$ python -q
>>> import numpy as np
>>> np.set_printoptions(precision=2, suppress=True, linewidth=140, sign=" ")
>>> def tidy(a):
...     return np.round(a, 2) + 0
... 
>>> A = np.load("mat.npy")
>>> print(A)
[[ 3  2  0  0  0]
 [ 2  3  1  1  2]
 [ 0  3  2  3  1]
 [ 1  1  2  0  1]
 [ 3  2  3  3  1]]
>>> P = np.triu(np.array([[-1, 4, 0, 0, 1],
...     [0, 3, 1, 5, -1],
...     [3, 0, 4, -1, 1],
...     [1, 3, -1, 2, -2],
...     [5, -1, 5, 3, -3]]), 1) + np.eye(5)
>>> M2 = P @ A @ np.linalg.inv(P)
>>> print(M2)
[[  14.  -40.   47.  254.  416.]
 [   4.   -7.   17.   53.   85.]
 [   2.   -4.    7.   33.   54.]
 [  -5.   17.  -21. -112. -182.]
 [   3.  -10.   13.   66.  107.]]
>>> print(np.trace(M2), np.trace(A))
9.0 9
>>> print(np.linalg.matrix_rank(M2))
5
>>> r0 = np.array([2, -2, 0])
>>> print(np.correlate(M2[2], M2[0], "full"))
[  832. -1156.  1990. 15238. 31363. 14931.  1316. -1698.   756.]
>>> print(np.cross(M2[2, :3], M2[0, :3]))
[ 92.   4. -24.]
>>> vec = np.array([2, 6, 1, 5, 5])
>>> rhs = A @ vec
>>> print(rhs)
[ 18  38  40  15  41]
>>> print(tidy(np.linalg.solve(A, rhs + A[:, 4])))
[ 2.  6.  1.  5.  6.]
>>> print(tidy(np.linalg.solve(A, A[:, 3])))
[ 0.  0.  0.  1.  0.]
>>> print(tidy(np.linalg.solve(A.T, A[1])))
[ 0.  1.  0.  0.  0.]
>>> vec = np.array([6, 5, 3, -8, 8])
>>> print(A @ np.ones(5))
[  5.   9.   9.   5.  12.]
>>> print(A @ (2 * vec))
[ 56  76  10  50  42]
>>> print(np.einsum("ij,j->i", A, vec))
[ 28  38   5  25  21]
>>> print(A @ vec)
[ 28  38   5  25  21]
>>> print(np.linalg.norm(A @ vec) <= np.linalg.norm(A, 2) * np.linalg.norm(vec) + 1e-9)
True
